In [1]: import numpy as np

In [2]: import numpy.linalg as la

In [3]: np.set_printoptions(suppress=True, linewidth=200)

In [4]: def rd(a):
   ...:     return np.round(a, 2) + 0
   ...: 

In [5]: mat = np.load("dump.npy")

In [6]: mat
Out[6]: 
array([[ 16,  -8, -12,  16,  16, -16],
       [ -8,   4,   6,  -8,  -8,   8],
       [-12,   6,   9, -12, -12,  12],
       [ 16,  -8, -12,  16,  16, -16],
       [ 16,  -8, -12,  16,  16, -16],
       [-16,   8,  12, -16, -16,  16]])

In [7]: evals, V = la.eigh(mat)

In [8]: x0 = np.array([9, 2, -4, -5, 9, -3])

In [9]: x0 @ mat @ x0
Out[9]: np.int64(5184)

In [10]: rd(la.eigvalsh(mat[1:, 1:]))
Out[10]: array([ 0.,  0.,  0.,  0., 61.])

In [11]: x0 @ mat @ x0 / (x0 @ x0), rd(evals[0]), rd(evals[-1])
Out[11]: (np.float64(24.0), np.float64(0.0), np.float64(77.0))

In [12]: rd(V * np.maximum(evals, 0) @ V.T)
Out[12]: 
array([[ 16.,  -8., -12.,  16.,  16., -16.],
       [ -8.,   4.,   6.,  -8.,  -8.,   8.],
       [-12.,   6.,   9., -12., -12.,  12.],
       [ 16.,  -8., -12.,  16.,  16., -16.],
       [ 16.,  -8., -12.,  16.,  16., -16.],
       [-16.,   8.,  12., -16., -16.,  16.]])

In [13]: rd(V * np.abs(evals) @ V.T)
Out[13]: 
array([[ 16.,  -8., -12.,  16.,  16., -16.],
       [ -8.,   4.,   6.,  -8.,  -8.,   8.],
       [-12.,   6.,   9., -12., -12.,  12.],
       [ 16.,  -8., -12.,  16.,  16., -16.],
       [ 16.,  -8., -12.,  16.,  16., -16.],
       [-16.,   8.,  12., -16., -16.,  16.]])

In [14]: evals, V = la.eigh(mat)

In [15]: rd(np.abs(V[:, -1]))
Out[15]: array([0.46, 0.23, 0.34, 0.46, 0.46, 0.46])

In [16]: rd(evals.sum()), np.trace(mat)
Out[16]: (np.float64(77.0), np.int64(77))

In [17]: rd(la.svd(mat, compute_uv=False))
Out[17]: array([77.,  0.,  0.,  0.,  0.,  0.])

In [18]: rd(V @ np.diag(evals) @ V.T)
Out[18]: 
array([[ 16.,  -8., -12.,  16.,  16., -16.],
       [ -8.,   4.,   6.,  -8.,  -8.,   8.],
       [-12.,   6.,   9., -12., -12.,  12.],
       [ 16.,  -8., -12.,  16.,  16., -16.],
       [ 16.,  -8., -12.,  16.,  16., -16.],
       [-16.,   8.,  12., -16., -16.,  16.]])

In [19]: out = mat / la.norm(mat, axis=1, keepdims=True)

In [20]: cov = out @ out.T

In [21]: np.argwhere(np.triu(np.abs(cov) > 0.95, 1))
Out[21]: 
array([[0, 1],
       [0, 2],
       [0, 3],
       [0, 4],
       [0, 5],
       [1, 2],
       [1, 3],
       [1, 4],
       [1, 5],
       [2, 3],
       [2, 4],
       [2, 5],
       [3, 4],
       [3, 5],
       [4, 5]])

In [22]: rd(cov)
Out[22]: 
array([[ 1., -1., -1.,  1.,  1., -1.],
       [-1.,  1.,  1., -1., -1.,  1.],
       [-1.,  1.,  1., -1., -1.,  1.],
       [ 1., -1., -1.,  1.,  1., -1.],
       [ 1., -1., -1.,  1.,  1., -1.],
       [-1.,  1.,  1., -1., -1.,  1.]])

In [23]: rd(la.norm(out, axis=1))
Out[23]: array([1., 1., 1., 1., 1., 1.])

In [24]: rd(np.degrees(np.arccos(np.clip(cov[5, 0], -1, 1))))
Out[24]: np.float64(180.0)

In [25]: (cov - 2 * np.eye(6)).round(6).argmax(axis=1)
Out[25]: array([3, 2, 1, 0, 0, 1])

In [26]: np.argsort(-la.norm(mat, axis=0).round(6), kind="stable")[:3]
Out[26]: array([0, 3, 4])

In [27]: la.cond(mat) > 100
Out[27]: np.True_

In [28]: Uu, sv, VT = la.svd(mat)

In [29]: V = VT[:(sv > 1e-8).sum()]

In [30]: rng = np.random.default_rng(66239)

In [31]: x0 = mat[4] + -2 * mat[2] + rng.integers(2) * np.eye(6)[3]

In [32]: x0
Out[32]: array([ 40., -20., -30.,  40.,  40., -40.])

In [33]: np.allclose(V.T @ V @ x0, x0)
Out[33]: True

In [34]: rd(np.diag(V.T @ V))
Out[34]: array([0.21, 0.05, 0.12, 0.21, 0.21, 0.21])

In [35]: rd(V.T @ V)
Out[35]: 
array([[ 0.21, -0.1 , -0.16,  0.21,  0.21, -0.21],
       [-0.1 ,  0.05,  0.08, -0.1 , -0.1 ,  0.1 ],
       [-0.16,  0.08,  0.12, -0.16, -0.16,  0.16],
       [ 0.21, -0.1 , -0.16,  0.21,  0.21, -0.21],
       [ 0.21, -0.1 , -0.16,  0.21,  0.21, -0.21],
       [-0.21,  0.1 ,  0.16, -0.21, -0.21,  0.21]])

In [36]: rd(la.norm(x0 - V.T @ V @ x0))
Out[36]: np.float64(0.0)

In [37]: W0 = np.load("block13.npy")

In [38]: rd(W0)
Out[38]: 
array([[-0.29,  0.23,  0.23, -0.16,  0.02,  0.21,  0.11, -0.18,  0.25,  0.61, -0.44,  0.21,  0.15],
       [-0.18, -0.62, -0.64, -0.06, -0.14, -0.01, -0.04, -0.04,  0.19,  0.32,  0.07, -0.01,  0.13],
       [ 0.31,  0.12, -0.17,  0.21,  0.43,  0.08, -0.51,  0.24,  0.38,  0.07,  0.01,  0.4 , -0.05],
       [ 0.55,  0.01, -0.07, -0.42,  0.19,  0.01,  0.04, -0.63,  0.05, -0.05,  0.09, -0.03,  0.26],
       [-0.15,  0.52, -0.58, -0.16, -0.28,  0.13, -0.12, -0.18,  0.02, -0.24, -0.21,  0.03, -0.33],
       [ 0.  ,  0.13, -0.26,  0.45,  0.41, -0.12, -0.01, -0.24, -0.57,  0.31, -0.16, -0.19,  0.  ],
       [-0.48, -0.12,  0.21,  0.1 ,  0.27,  0.12, -0.36, -0.44,  0.28, -0.18,  0.19, -0.32, -0.18],
       [-0.13,  0.12, -0.19,  0.08,  0.44, -0.09,  0.73,  0.02,  0.34, -0.1 ,  0.19,  0.08, -0.15],
       [ 0.09, -0.35, -0.02, -0.14,  0.3 ,  0.22,  0.06,  0.16,  0.01, -0.34, -0.72, -0.21, -0.08],
       [-0.02, -0.23,  0.13,  0.01, -0.07, -0.68, -0.04, -0.29,  0.01, -0.06, -0.25,  0.43, -0.37],
       [ 0.4 ,  0.03,  0.06,  0.03, -0.15, -0.08,  0.03,  0.07,  0.27,  0.4 , -0.01, -0.52, -0.55],
       [ 0.  ,  0.22, -0.07,  0.27, -0.14, -0.47, -0.05,  0.02,  0.38, -0.15, -0.25, -0.34,  0.53],
       [ 0.22, -0.15,  0.06,  0.64, -0.35,  0.4 ,  0.19, -0.33,  0.14, -0.14, -0.09,  0.2 , -0.01]])

In [39]: x0 = np.array([1, 0, 0, 1, 0, 1, 2, 2, 1, 1, 1, 0, 1])

In [40]: target = W0 @ x0

In [41]: beta, lr = np.zeros(13), 1 / la.norm(W0, 2) ** 2

In [42]: for i in range(4):
    ...:     beta -= lr * W0.T @ (W0 @ beta - target)
    ...:     if i % 1 == 0: print(i, round(la.norm(W0 @ beta - target), 2))
    ...: 
0 0.0
1 0.0
2 0.0
3 0.0

In [43]: rd(la.cond(W0))
Out[43]: np.float64(1.0)

In [44]: Uu, sv, VT = la.svd(W0, full_matrices=False)

In [45]: rd(np.sqrt((sv ** 2).sum())), rd(la.norm(W0))
Out[45]: (np.float64(3.61), np.float64(3.61))

In [46]: rd(np.cumsum(sv ** 2) / np.sum(sv ** 2))
Out[46]: array([0.08, 0.15, 0.23, 0.31, 0.38, 0.46, 0.54, 0.62, 0.69, 0.77, 0.85, 0.92, 1.  ])

In [47]: np.allclose(Uu * sv @ VT, W0)
Out[47]: True

In [48]: rd(sv / sv[0])
Out[48]: array([1., 1., 1., 1., 1., 1., 1., 1., 1., 1., 1., 1., 1.])

In [49]: (sv > 1e-8).sum()
Out[49]: np.int64(13)

In [50]: Uu.shape, sv.shape, VT.shape
Out[50]: ((13, 13), (13,), (13, 13))

In [51]: x0 = np.array([7, 5, -2, -3, 5, 7, -1, -9, 1, 1, -4, 6, 6])

In [52]: target = W0 @ x0

In [53]: rd(target)
Out[53]: array([ 7.03, -2.32,  6.05, 13.  ,  3.22,  2.37, -1.8 , -0.54,  1.65, -2.73, -4.95, -1.36,  4.09])

In [54]: rd(la.solve(W0, target))
Out[54]: array([ 7.,  5., -2., -3.,  5.,  7., -1., -9.,  1.,  1., -4.,  6.,  6.])

In [55]: rd(la.solve(W0.T, W0[4]))
Out[55]: array([0., 0., 0., 0., 1., 0., 0., 0., 0., 0., 0., 0., 0.])

In [56]: rd(la.solve(W0, W0[:, 7]))
Out[56]: array([0., 0., 0., 0., 0., 0., 0., 1., 0., 0., 0., 0., 0.])

In [57]: rd(la.solve(W0, 2 * target))
Out[57]: array([ 14.,  10.,  -4.,  -6.,  10.,  14.,  -2., -18.,   2.,   2.,  -8.,  12.,  12.])

In [58]: O, r_ = la.qr(W0)

In [59]: rd(np.abs(np.diag(r_)))
Out[59]: array([1., 1., 1., 1., 1., 1., 1., 1., 1., 1., 1., 1., 1.])

In [60]: def softmax(z):
    ...:     e = np.exp(z - z.max(axis=-1, keepdims=True))
    ...:     return e / e.sum(axis=-1, keepdims=True)
    ...: 

In [61]: rd(softmax(10 * W0[4]))
Out[61]: array([0.  , 0.96, 0.  , 0.  , 0.  , 0.02, 0.  , 0.  , 0.01, 0.  , 0.  , 0.01, 0.  ])

In [62]: rd(softmax(W0).sum(axis=1))
Out[62]: array([1., 1., 1., 1., 1., 1., 1., 1., 1., 1., 1., 1., 1.])

In [63]: rd(softmax(W0[4]))
Out[63]: array([0.07, 0.14, 0.05, 0.07, 0.06, 0.1 , 0.07, 0.07, 0.09, 0.07, 0.07, 0.09, 0.06])

In [64]: S = W0 @ W0.T / np.sqrt(13)

In [65]: softmax(S).round(6).argmax(axis=1)
Out[65]: array([ 0,  1,  2,  3,  4,  5,  6,  7,  8,  9, 10, 11, 12])

In [66]: out = np.array([[5, -1, -3, -2, -2, 3, -5],
    ...:     [5, 3, -3, -4, 5, 5, 2],
    ...:     [4, 2, 0, 0, 4, -3, -5],
    ...:     [3, 0, 0, 1, -3, -4, -1],
    ...:     [-5, -1, -4, 0, -5, 4, -1],
    ...:     [5, -2, 3, -1, -5, -3, 3],
    ...:     [5, 4, 1, -3, 1, 3, 4]])

In [67]: C = np.array([[2]])

In [68]: E = np.block([[out, np.zeros((7, 1))], [np.zeros((1, 7)), C]])

In [69]: E
Out[69]: 
array([[ 5., -1., -3., -2., -2.,  3., -5.,  0.],
       [ 5.,  3., -3., -4.,  5.,  5.,  2.,  0.],
       [ 4.,  2.,  0.,  0.,  4., -3., -5.,  0.],
       [ 3.,  0.,  0.,  1., -3., -4., -1.,  0.],
       [-5., -1., -4.,  0., -5.,  4., -1.,  0.],
       [ 5., -2.,  3., -1., -5., -3.,  3.,  0.],
       [ 5.,  4.,  1., -3.,  1.,  3.,  4.,  0.],
       [ 0.,  0.,  0.,  0.,  0.,  0.,  0.,  2.]])

In [70]: z = rng.permutation(8)

In [71]: z
Out[71]: array([6, 7, 3, 4, 1, 0, 2, 5])

In [72]: out = E[z][:, z]

In [73]: rd(np.sort(np.abs(la.eigvals(out))))
Out[73]: array([1.14, 2.  , 3.05, 3.05, 8.25, 8.25, 8.72, 8.72])
